In [1]: import numpy as np

In [2]: np.set_printoptions(precision=2, suppress=True, linewidth=120)

In [3]: arr = np.load("test5.npy")

In [4]: arr
Out[4]: 
array([[ 5,  2,  8],
       [ 5,  2,  8],
       [ 6,  9,  7],
       [ 6,  9,  7],
       [ 0,  0,  0],
       [ 6,  9,  7],
       [11, 13, 15],
       [ 0,  0,  0],
       [ 5,  2,  8],
       [ 5,  4,  8],
       [ 6,  9,  7],
       [ 5,  2,  8],
       [ 0,  0,  0],
       [ 0,  2,  0],
       [11, 11, 15],
       [ 0,  2,  0]])

In [5]: ang = np.radians(120)

In [6]: r_ = np.eye(3)

In [7]: r_[0, 0] = r_[1, 1] = np.cos(ang)

In [8]: r_[0, 1], r_[1, 0] = -np.sin(ang), np.sin(ang)

In [9]: r_
Out[9]: 
array([[-0.5 , -0.87,  0.  ],
       [ 0.87, -0.5 ,  0.  ],
       [ 0.  ,  0.  ,  1.  ]])

In [10]: other = arr @ r_.T

In [11]: round(float(np.linalg.det(r_)), 2), round(float(np.trace(r_)), 2)
Out[11]: (1.0, 0.0)

In [12]: np.allclose(np.linalg.norm(arr, axis=1), np.linalg.norm(other, axis=1))
Out[12]: True

In [13]: np.round(r_[:, 1] @ r_[:, 0], 2)
Out[13]: np.float64(0.0)

In [14]: U, sig, Vt = np.linalg.svd(arr)

In [15]: sig
Out[15]: array([45.2 ,  9.35,  0.7 ])

In [16]: np.argmax(sig[:-1] / (sig[1:] + 1e-6)) + 1
Out[16]: np.int64(2)

In [17]: other = U[:, :2] @ np.diag(sig[:2]) @ Vt[:2]

In [18]: np.round(np.linalg.norm(arr - other, 2), 2), np.round(sig[2], 2)
Out[18]: (np.float64(0.7), np.float64(0.7))

In [19]: print(np.round(np.abs(arr - other).max(), 2))
0.31

In [20]: print(np.linalg.matrix_rank(arr, rtol=0.05))
2

In [21]: C2 = np.cov(arr, rowvar=False)

In [22]: print(C2)
[[13.06 13.52 17.54]
 [13.52 19.53 16.17]
 [17.54 16.17 24.38]]

In [23]: np.argsort(-arr.std(axis=0).round(6), kind="stable")
Out[23]: array([2, 1, 0])

In [24]: np.round(np.corrcoef(arr[:, 0], arr[:, 2])[0, 1], 2)
Out[24]: np.float64(0.98)

In [25]: print(np.corrcoef(arr.T))
[[1.   0.85 0.98]
 [0.85 1.   0.74]
 [0.98 0.74 1.  ]]

In [26]: print(arr.std(axis=0))
[3.5  4.28 4.78]

In [27]: print(np.linalg.eigvalsh(C2)[::-1])
[51.15  5.8   0.03]
